$ python3 -q
>>> import numpy as np
>>> import numpy.linalg as la
>>> np.set_printoptions(suppress=True, linewidth=160)
>>> X = np.load("block9.npy")
>>> print(X)
[[ 14.41  30.76 -18.23]
 [  1.44  19.4   -3.74]
 [ -6.96   6.43   5.92]
 [ -5.97   2.43   5.23]
 [ -1.05   0.06   0.83]
 [ -1.4    1.6    4.96]
 [-16.61   2.37  25.21]
 [-26.62   2.21  37.88]
 [-30.67   2.07  42.95]
 [-51.05   0.96  68.16]
 [-52.29   0.88  69.68]
 [-60.26   0.29  79.44]]
>>> Ac = X - X.mean(axis=1)
Traceback (most recent call last):
  File "<python-input-5>", line 1, in <module>
    Ac = X - X.mean(axis=1)
         ~~^~~~~~~~~~~~~~~~
ValueError: operands could not be broadcast together with shapes (12,3) (12,) 
>>> Ac = X - X.mean(axis=0)
>>> Uu, sv, Vt = la.svd(Ac, full_matrices=False)
>>> print(la.matrix_rank(Ac))
3
>>> print(np.round(np.abs(Vt[-1]), 2))
[0.8  0.01 0.6 ]
>>> print(np.round(Vt[0] * np.sign(Vt[0, np.abs(Vt[0]).argmax()]), 2))
[-0.59 -0.14  0.79]
>>> print(np.round(Ac.mean(axis=0), 2) + 0)
[0. 0. 0.]
>>> print(np.searchsorted(np.cumsum(sv ** 2) / (sv ** 2).sum(), 0.9) + 1)
1
>>> z = X[:, 1] > np.median(X[:, 1])
>>> r0 = X[z].mean(axis=0) - X[~z].mean(axis=0)
>>> print(np.argsort(-np.abs(r0).round(6), kind="stable"))
[2 0 1]
>>> print(z.astype(int))
[1 1 1 1 0 0 1 1 0 0 0 0]
>>> Q, _ = la.qr(np.array([[1.0], [0.5], [-0.4]]))
>>> feats = Q @ Q.T
>>> print(feats.round(2))
[[ 0.71  0.35 -0.28]
 [ 0.35  0.18 -0.14]
 [-0.28 -0.14  0.11]]
>>> # symmetric, so the eigenvalues are real
>>> x = np.array([-3, 6, 4])
>>> print(np.round(feats @ x, 2))
[-1.13 -0.57  0.45]
>>> ev, evecs = la.eigh(feats)
>>> x = np.array([3, 1, 3])
>>> print(np.round(evecs * np.maximum(ev, 0) @ evecs.T, 2))
[[ 0.71  0.35 -0.28]
 [ 0.35  0.18 -0.14]
 [-0.28 -0.14  0.11]]
>>> print(round(x @ feats @ x, 2))
3.75
>>> print((np.sign(evecs[:, -1].round(6)) == np.sign(evecs[0, -1].round(6))).astype(int))
[1 1 0]
>>> print(round(np.abs(feats).sum(axis=1).max(), 2), np.abs(ev).max())
1.35 1.0
>>> print(round(x @ feats @ x / (x @ x), 2), np.round(ev[0], 2), ev[-1])
0.2 -0.0 1.0
>>> M = np.loadtxt("m.csv", delimiter=",")
>>> print(M)
[[-0.1   0.64 -0.24]
 [-0.29  0.98 -0.64]
 [ 0.31 -0.98  0.66]
 [-0.2   0.91 -0.46]
 [-0.24  0.95 -0.54]
 [-0.31  0.98 -0.66]
 [-0.02  0.15 -0.05]
 [-0.1   0.64 -0.24]
 [-0.24  0.95 -0.54]
 [ 0.14 -0.78  0.34]
 [ 0.27 -0.97  0.6 ]
 [ 0.12 -0.72  0.29]
 [ 0.22 -0.93  0.5 ]
 [-0.06  0.42 -0.15]
 [-0.16  0.83 -0.38]
 [-0.04  0.29 -0.1 ]
 [ 0.33 -0.99  0.69]
 [-0.1   0.64 -0.24]
 [-0.16  0.83 -0.38]
 [ 0.16 -0.83  0.38]
 [-0.12  0.72 -0.29]
 [-0.1   0.64 -0.24]
 [ 0.2  -0.91  0.46]
 [ 0.1  -0.64  0.24]
 [-0.02  0.15 -0.05]]
>>> # rows 0 and 7 are equal
>>> x = np.array([1, 2, 0])
>>> y = M @ x
>>> try:
...     la.solve(M, y)
... except la.LinAlgError as e:
...     print("failed:", e)
... 
failed: Last 2 dimensions of the array must be square
>>> print(np.round(la.lstsq(M, y)[0], 2) + 0)
[1. 2. 0.]
>>> print(np.round(la.solve(M.T @ M, M.T @ y), 2) + 0)
[1. 2. 0.]
>>> print(y.round(2))
[ 1.18  1.67 -1.65  1.62  1.66  1.65  0.28  1.18  1.66 -1.42 -1.67 -1.32 -1.64  0.78  1.5   0.54 -1.65  1.18  1.5  -1.5   1.32  1.18 -1.62 -1.18  0.28]
>>> print(np.round(la.pinv(M) @ M, 2) + 0)
[[1. 0. 0.]
 [0. 1. 0.]
 [0. 0. 1.]]
>>> rng = np.random.default_rng(18)
>>> y = y + 0.1 * rng.normal(size=25)
>>> print(y.round(2))
[ 1.14  1.56 -1.58  1.51  1.86  1.74  0.24  1.24  1.82 -1.14 -1.76 -1.21 -1.59  0.75  1.61  0.59 -1.54  1.13  1.5  -1.46  1.32  1.18 -1.7  -1.17  0.3 ]
>>> b, *_ = la.lstsq(M, y)
>>> print(b.round(2))
[ 4.19  1.76 -1.86]
>>> print(b.round())
[ 4.  2. -2.]
>>> print(np.round(M.T @ (y - M @ b), 2) + 0)
[0. 0. 0.]
>>> print(round(float(la.norm(y - M @ b)), 2))
0.49
>>> Ac = M - M.mean(axis=0)
>>> Uu, sv, Vt = la.svd(Ac, full_matrices=False)
>>> print(np.abs(Uu[:, 0]).argmax())
16
>>> print(round((sv ** 2).sum() ** 2 / (sv ** 4).sum(), 2))
1.02
>>> Uu, sv, Vt = la.svd(M, full_matrices=False)
>>> print(Uu.shape, sv.shape, Vt.shape)
(25, 3) (3,) (3, 3)
>>> print(np.round(Vt @ Vt.T, 2) + 0)
[[1. 0. 0.]
 [0. 1. 0.]
 [0. 0. 1.]]
>>> print(np.round(np.cumsum(sv ** 2) / np.sum(sv ** 2), 2))
[0.99 1.   1.  ]
>>> print(np.round(Uu.T @ M @ Vt.T, 2) + 0)
[[4.51 0.   0.  ]
 [0.   0.42 0.  ]
 [0.   0.   0.01]]
>>> print(np.round(Uu.T @ Uu, 2) + 0)
[[1. 0. 0.]
 [0. 1. 0.]
 [0. 0. 1.]]
>>> print(np.round(sv / sv[0], 2) + 0)
[1.   0.09 0.  ]
>>> print(sv.round(2))
[4.51 0.42 0.01]
>>> M2 = np.array([[1, 0, -1], [0, 2, -2], [-2, -2, -1]])
>>> C = np.array([[0]])
>>> W0 = np.block([[M2, np.array([[1], [1], [2]])], [np.zeros((1, 3)), C]])
>>> print(W0)
[[ 1.  0. -1.  1.]
 [ 0.  2. -2.  1.]
 [-2. -2. -1.  2.]
 [ 0.  0.  0.  0.]]
>>> z = rng.permutation(3)
>>> print(z)
[1 0 2]
>>> M2 = feats[z][:, z]
>>> print(np.trace(M2))
1.0
>>> print(np.allclose(M2, feats))
False
>>> print(np.round(np.diag(M2), 2))
[0.18 0.71 0.11]
>>> print(round(la.det(M2), 2), np.round(la.det(feats[z]), 2))
-0.0 -0.0
>>> F = np.load("dump.npy")
>>> print(F)
[[-1.76 -6.71 -2.34]
 [-1.38 -6.07 -2.06]
 [-0.75 -4.91 -1.6 ]
 [-0.69 -4.79 -1.55]
 [-0.11 -3.4  -1.1 ]
 [-0.05 -3.2  -1.05]
 [-0.05 -3.18 -1.05]
 [ 0.   -2.98 -1.  ]
 [ 0.02 -2.93 -0.98]
 [ 0.12 -2.35 -0.85]
 [ 0.15 -1.88 -0.75]
 [ 0.01 -0.36 -0.22]
 [ 0.02  0.39  0.28]
 [ 0.06  0.74  0.56]
 [ 0.55  2.32  2.07]
 [ 0.65  2.55  2.32]
 [ 0.72  2.7   2.48]
 [ 0.92  3.11  2.91]
 [ 5.1   9.43 10.08]
 [ 8.97 14.34 15.76]
 [10.45 16.15 17.86]]
>>> Ac = (F - F.mean(axis=0)) / F.std(axis=0)
>>> print(np.round(Ac.std(axis=0), 2))
[1. 1. 1.]
>>> b = la.lstsq(np.delete(Ac, 1, axis=1), Ac[:, 1])[0]
>>> print(b.round(2))
[-0.57  1.54]
>>> print(round(float(1 - np.var(Ac[:, 1] - np.delete(Ac, 1, axis=1) @ b)), 2))
0.96
